$ python3 -q
>>> import numpy as np
>>> np.set_printoptions(precision=2, suppress=True, linewidth=100)
>>> M = np.loadtxt("x.csv", delimiter=",")
>>> M
array([[ 6.,  3., -1.],
       [-8., -4.,  2.],
       [ 2.,  1.,  1.]])
>>> proj = np.triu(np.array([[-1, 0, -2], [2, 2, -2], [-1, 1, 2]]), 1) + np.eye(3)
>>> B = proj @ M @ np.linalg.inv(proj)
>>> np.round(np.poly(B), 2) + 0
array([ 1., -3.,  2.,  0.])
>>> proj @ M - M @ proj
array([[ -4.,  -2.,  16.],
       [ -4.,  -2., -26.],
       [  0.,   0.,   6.]])
>>> B
array([[  2.,   1.,   3.],
       [-12.,  -6., -36.],
       [  2.,   1.,   7.]])
>>> rk = np.linalg.matrix_rank(M)
>>> rk
np.int64(2)
>>> ns = np.linalg.svd(M)[2][rk:].T
>>> [int(np.linalg.matrix_rank(M[:i])) for i in range(1, len(M) + 1)]
[1, 2, 2]
>>> np.round(ns[:, 0] / ns[np.abs(ns[:, 0]).round(6).argmax(), 0], 2) + 0
array([-0.5,  1. ,  0. ])
>>> [int(np.linalg.matrix_rank(np.delete(M, i, axis=0))) for i in range(3)]
[2, 2, 2]
>>> F = np.loadtxt("m.csv", delimiter=",")
>>> F
array([[0.3 , 0.3 , 0.1 , 0.2 , 0.1 ],
       [0.17, 0.33, 0.  , 0.5 , 0.  ],
       [0.11, 0.22, 0.33, 0.11, 0.22],
       [0.25, 0.12, 0.25, 0.12, 0.25],
       [0.09, 0.09, 0.27, 0.27, 0.27]])
>>> B = np.linalg.inv(F)
>>> np.round(F @ B, 2) + 0
array([[1., 0., 0., 0., 0.],
       [0., 1., 0., 0., 0.],
       [0., 0., 1., 0., 0.],
       [0., 0., 0., 1., 0.],
       [0., 0., 0., 0., 1.]])
>>> round(np.linalg.slogdet(F)[0], 2)
np.float64(1.0)
>>> (np.abs(B) > 1e-9).astype(int)
array([[1, 1, 0, 1, 1],
       [1, 1, 0, 1, 1],
       [1, 1, 1, 1, 1],
       [1, 1, 0, 1, 1],
       [1, 1, 1, 1, 1]])
>>> np.round(np.linalg.det(F) * B, 2) + 0
array([[ 0.  ,  0.  ,  0.  ,  0.  ,  0.  ],
       [ 0.  ,  0.  ,  0.  ,  0.  ,  0.  ],
       [-0.01,  0.  ,  0.  ,  0.01,  0.  ],
       [ 0.  ,  0.  ,  0.  ,  0.  ,  0.  ],
       [ 0.01,  0.  ,  0.  , -0.01,  0.01]])
